In [1]: import numpy as np

In [2]: np.set_printoptions(suppress=True, linewidth=140)

In [3]: mat = np.load("a.npy")

In [4]: mat
Out[4]: 
array([[ 0,  3,  2, -3,  3,  2],
       [-2, -1,  3,  0,  0, -1],
       [-1, -2,  2,  0,  2, -3],
       [ 2,  0,  0, -2, -1,  0],
       [ 0,  1,  3, -1,  1,  3],
       [ 0,  0, -1,  0, -3,  2],
       [-4,  1,  8, -3,  3,  0]])

In [5]: rng = np.random.default_rng(966)

In [6]: idx = rng.permutation(6)

In [7]: out = mat[:, idx] * rng.choice([-1, 1], 6)

In [8]: out
Out[8]: 
array([[ 3,  0, -2,  3,  3,  2],
       [ 0,  2,  1, -1,  0,  3],
       [ 0,  1,  3, -2,  2,  2],
       [ 2, -2,  0,  0, -1,  0],
       [ 1,  0, -3,  1,  1,  3],
       [ 0,  0, -2,  0, -3, -1],
       [ 3,  4,  0,  1,  3,  8]])

In [9]: Uu, _, vt = np.linalg.svd(mat.T @ out)

In [10]: np.round(Uu @ vt, 3) + 0
Out[10]: 
array([[ 0., -1.,  0.,  0.,  0.,  0.],
       [ 0.,  0.,  0.,  1.,  0.,  0.],
       [ 0.,  0.,  0.,  0.,  0.,  1.],
       [-1.,  0.,  0.,  0.,  0.,  0.],
       [ 0.,  0.,  0.,  0.,  1.,  0.],
       [ 0.,  0., -1.,  0.,  0.,  0.]])

In [11]: J = np.loadtxt("dump.csv", delimiter=",")

In [12]: print(J)
[[-13.053   7.507   7.118  11.072]
 [ 19.058   3.289  -1.701  -4.804]
 [ 15.287 -12.384   3.512  -0.788]
 [  9.871  -0.676  16.153   6.418]
 [  7.078   0.041 -18.592   2.059]
 [ 14.061 -13.286  -5.068   0.29 ]
 [  5.578  -6.422  -4.305 -17.581]
 [ 17.222   6.799   4.022  -6.404]
 [ -4.089 -14.68  -12.868  -1.478]
 [  6.776   8.904  -1.921 -16.466]
 [  9.968  -2.868  16.623   4.012]
 [ 15.53    7.623  -9.32    3.722]
 [ 14.199   7.895  -4.255  10.861]
 [ -4.55   18.668  -5.524  -0.525]
 [ -7.521 -12.881  13.287   0.985]
 [ -9.322   2.692  17.039  -3.94 ]
 [ -1.543   1.73    0.314 -19.863]
 [  9.701  -3.718 -13.949   9.873]
 [ -0.644  -6.783  17.838   5.948]
 [ -1.811   1.906 -14.529  13.491]
 [ 12.398 -15.039   2.212   3.905]
 [  7.194  12.577   2.4    13.576]]

In [13]: J.ravel(order="F")
Out[13]: 
array([-13.053,  19.058,  15.287,   9.871,   7.078,  14.061,   5.578,  17.222,  -4.089,   6.776,   9.968,  15.53 ,  14.199,  -4.55 ,
        -7.521,  -9.322,  -1.543,   9.701,  -0.644,  -1.811,  12.398,   7.194,   7.507,   3.289, -12.384,  -0.676,   0.041, -13.286,
        -6.422,   6.799, -14.68 ,   8.904,  -2.868,   7.623,   7.895,  18.668, -12.881,   2.692,   1.73 ,  -3.718,  -6.783,   1.906,
       -15.039,  12.577,   7.118,  -1.701,   3.512,  16.153, -18.592,  -5.068,  -4.305,   4.022, -12.868,  -1.921,  16.623,  -9.32 ,
        -4.255,  -5.524,  13.287,  17.039,   0.314, -13.949,  17.838, -14.529,   2.212,   2.4  ,  11.072,  -4.804,  -0.788,   6.418,
         2.059,   0.29 , -17.581,  -6.404,  -1.478, -16.466,   4.012,   3.722,  10.861,  -0.525,   0.985,  -3.94 , -19.863,   9.873,
         5.948,  13.491,   3.905,  13.576])

In [14]: J.reshape(-1, 2)
Out[14]: 
array([[-13.053,   7.507],
       [  7.118,  11.072],
       [ 19.058,   3.289],
       [ -1.701,  -4.804],
       [ 15.287, -12.384],
       [  3.512,  -0.788],
       [  9.871,  -0.676],
       [ 16.153,   6.418],
       [  7.078,   0.041],
       [-18.592,   2.059],
       [ 14.061, -13.286],
       [ -5.068,   0.29 ],
       [  5.578,  -6.422],
       [ -4.305, -17.581],
       [ 17.222,   6.799],
       [  4.022,  -6.404],
       [ -4.089, -14.68 ],
       [-12.868,  -1.478],
       [  6.776,   8.904],
       [ -1.921, -16.466],
       [  9.968,  -2.868],
       [ 16.623,   4.012],
       [ 15.53 ,   7.623],
       [ -9.32 ,   3.722],
       [ 14.199,   7.895],
       [ -4.255,  10.861],
       [ -4.55 ,  18.668],
       [ -5.524,  -0.525],
       [ -7.521, -12.881],
       [ 13.287,   0.985],
       [ -9.322,   2.692],
       [ 17.039,  -3.94 ],
       [ -1.543,   1.73 ],
       [  0.314, -19.863],
       [  9.701,  -3.718],
       [-13.949,   9.873],
       [ -0.644,  -6.783],
       [ 17.838,   5.948],
       [ -1.811,   1.906],
       [-14.529,  13.491],
       [ 12.398, -15.039],
       [  2.212,   3.905],
       [  7.194,  12.577],
       [  2.4  ,  13.576]])

In [15]: blk = J.reshape(22, 2, -1)

In [16]: blk[:, 0]
Out[16]: 
array([[-13.053,   7.507],
       [ 19.058,   3.289],
       [ 15.287, -12.384],
       [  9.871,  -0.676],
       [  7.078,   0.041],
       [ 14.061, -13.286],
       [  5.578,  -6.422],
       [ 17.222,   6.799],
       [ -4.089, -14.68 ],
       [  6.776,   8.904],
       [  9.968,  -2.868],
       [ 15.53 ,   7.623],
       [ 14.199,   7.895],
       [ -4.55 ,  18.668],
       [ -7.521, -12.881],
       [ -9.322,   2.692],
       [ -1.543,   1.73 ],
       [  9.701,  -3.718],
       [ -0.644,  -6.783],
       [ -1.811,   1.906],
       [ 12.398, -15.039],
       [  7.194,  12.577]])

In [17]: blk.shape
Out[17]: (22, 2, 2)

In [18]: np.einsum("ihd,jhd->hij", blk, blk).shape
Out[18]: (2, 22, 22)

In [19]: print(np.swapaxes(blk, 1, 2)[8])
[[ -4.089 -12.868]
 [-14.68   -1.478]]
